% python3 -q
>>> import numpy as np
>>> import numpy.linalg as la
>>> np.set_printoptions(precision=2, suppress=True, linewidth=100)
>>> rng = np.random.default_rng(3918)
>>> F = rng.normal(size=(14, 12))
>>> F = 3 * F / la.norm(F, axis=1, keepdims=True)
>>> F.round(2) + 0
array([[-0.08, -1.24,  1.57,  0.09,  1.48, -0.79, -0.69, -0.89, -0.44, -0.45, -0.54, -0.46],
       [ 1.13, -0.37, -0.15,  0.17, -0.76, -0.08,  0.08, -2.41, -0.23, -0.83,  0.62,  0.13],
       [ 0.43,  0.41, -0.76,  0.07, -0.32,  0.58, -1.04, -0.12,  0.09,  2.33, -0.58,  0.86],
       [ 1.45, -0.62, -0.13,  0.05,  0.44,  1.14,  0.18, -1.07,  0.73,  0.05,  1.35,  1.2 ],
       [ 1.  , -1.53, -0.56, -0.16, -0.42, -0.4 , -0.7 , -0.26,  0.12,  2.01, -0.47,  0.39],
       [-0.71, -0.07, -0.28, -0.06, -1.75, -0.45,  0.84,  1.79,  0.75, -0.49, -0.56, -0.31],
       [-0.39, -0.04, -0.68,  1.09, -1.48,  0.96, -0.38,  1.04,  1.59,  0.34,  0.45, -0.12],
       [-0.62,  1.1 , -0.19,  0.42,  0.17,  0.41,  0.58, -0.62, -0.58, -0.39, -2.05, -1.25],
       [ 1.13, -1.07,  0.66,  0.67,  0.96,  0.25, -0.63,  1.33,  1.12, -0.24,  1.11,  0.13],
       [-0.74,  0.84,  0.08,  1.22,  0.32, -0.24,  0.  , -0.69, -1.7 ,  1.46, -0.3 , -0.72],
       [ 0.4 ,  0.63, -0.58, -0.31, -0.48,  0.79, -0.73,  0.62, -1.7 , -0.81, -0.69, -1.48],
       [-0.84, -1.23,  0.51,  0.57,  1.28,  0.02,  0.35, -0.71, -0.68, -1.76,  0.54,  0.25],
       [ 1.26, -0.73, -0.75,  0.01, -0.19, -0.5 , -1.28,  1.3 ,  1.4 ,  0.02,  0.75,  0.42],
       [ 0.76,  0.22, -0.7 ,  1.36, -1.08,  0.76, -0.55, -1.23, -0.31, -0.29,  0.13, -1.5 ]])
>>> cov = F.T @ F
>>> la.matrix_rank(cov)
np.int64(12)
>>> la.svd(F, compute_uv=False) ** 2
array([33.36, 26.85, 20.78, 15.42,  9.39,  6.54,  5.73,  3.24,  2.18,  1.38,  0.9 ,  0.23])
>>> np.allclose(cov, cov.T)
True
>>> (F @ F.T).shape
(14, 14)
>>> np.diag(cov)
array([10.51, 10.13,  6.07,  5.65, 12.62,  5.31,  6.27, 18.81, 13.77, 16.93, 10.45,  9.47])
>>> np.trace(cov), (F ** 2).sum()
(np.float64(126.0), np.float64(126.0))
>>> x0 = np.array([-1, -1, -2, -2, 6, 9, -7, 5, -9, 9, 0, -6])
>>> y = F @ x0
>>> np.round(la.lstsq(F, y)[0], 2) + 0
array([-1., -1., -2., -2.,  6.,  9., -7.,  5., -9.,  9.,  0., -6.])
>>> y = y + 0.02 * rng.normal(size=14)
>>> y
array([  2.82, -24.85,  25.57,  -7.81,  14.1 , -19.41,  -3.26,   5.85,   3.27,  26.25,  30.16,
        -9.45,  -4.2 ,   4.91])
>>> coef, *_ = la.lstsq(F, y)
>>> round(float(la.norm(y - F @ coef)), 2)
0.02
>>> other = np.array([[-4, 3],
...     [1, -1],
...     [5, 1],
...     [5, -3],
...     [4, 1],
...     [-2, 0],
...     [-3, 5],
...     [1, 0],
...     [2, 3],
...     [-5, 0],
...     [1, -5],
...     [5, 5]])
>>> la.matrix_rank(np.vstack([F, other.T]))
np.int64(12)
>>> np.einsum("ij->j", F)
array([ 4.2 , -3.7 , -1.97,  5.2 , -1.84,  2.48, -3.95, -1.92,  0.16,  0.93, -0.24, -2.46])
>>> other = np.c_[F[:, :9] @ np.array([[-2, 2, 0, 0, 0, 1, -1, 0, -2],
...     [0, 2, -1, 1, 2, 2, -2, 1, -1],
...     [2, 0, 1, 1, -2, -2, 1, 1, -2],
...     [0, -1, -2, 1, 1, 2, 0, 2, 0],
...     [0, 2, 2, 0, 1, 2, 1, -2, 2],
...     [0, -2, 2, 1, 0, -1, 0, -1, 2],
...     [-1, 2, 1, -1, -1, -1, 1, -2, 2],
...     [2, 0, 1, 1, -2, -1, 2, 0, 1],
...     [1, 2, 0, -2, -2, 1, 0, 2, 2]]), np.array([-1, -1, 2, -1, -1, -1, 3, -1, -2, 3, -1, 3, 2, 2])]
>>> other
array([[ 1.77, -0.47,  2.43,  0.33, -0.69, -0.63,  3.14, -1.15, -3.54, -1.  ],
       [-7.68, -0.32, -4.13, -2.46,  4.16,  1.69, -6.03,  0.81, -5.96, -1.  ],
       [-1.5 , -2.09, -1.95,  1.03,  3.21,  2.95, -3.63,  2.1 , -1.24,  2.  ],
       [-4.76,  2.04,  2.66, -2.27,  0.01,  1.93, -1.86, -1.58,  1.89, -1.  ],
       [-2.82, -2.07, -1.29, -2.45, -1.55, -0.62, -0.15,  0.47, -2.41, -1.  ],
       [ 4.34, -0.91, -1.86, -1.42, -7.32, -5.35,  3.25,  3.29,  2.61, -1.  ],
       [ 3.47, -4.42, -3.19, -0.43, -3.99,  0.07,  0.02,  7.38,  4.62,  3.  ],
       [-1.53,  0.05, -1.  ,  1.7 ,  4.99,  2.19, -2.26, -1.32,  1.08, -1.  ],
       [ 3.45,  1.85,  3.52,  0.22, -6.1 ,  1.1 ,  4.65,  2.24,  2.23, -2.  ],
       [-1.44, -3.29, -3.74,  4.59,  7.83,  3.1 , -1.91, -0.44, -3.42,  3.  ],
       [-1.69, -5.04, -0.08,  5.29,  4.53, -1.14, -2.2 , -2.35, -3.87, -1.  ],
       [ 0.24, -2.86,  2.83,  0.17,  0.8 , -0.96,  4.03, -4.22,  3.13,  3.  ],
       [ 1.24,  1.91, -1.41, -2.2 , -4.26,  2.81,  0.57,  4.78, -0.15,  2.  ],
       [-5.14, -4.79, -6.07,  1.58,  5.75,  3.88, -6.  ,  4.14, -3.95,  2.  ]])
>>> la.matrix_rank(np.c_[F, other])
np.int64(13)
>>> la.norm(la.qr(F)[0].T @ other, axis=0) ** 2 / ((other ** 2).sum(axis=0) + 1e-12)
array([1.  , 1.  , 1.  , 1.  , 1.  , 1.  , 1.  , 1.  , 1.  , 0.97])
>>> np.round(la.norm(other - F @ la.lstsq(F, other)[0], axis=0), 2) + 0
array([0.  , 0.  , 0.  , 0.  , 0.  , 0.  , 0.  , 0.  , 0.  , 1.14])
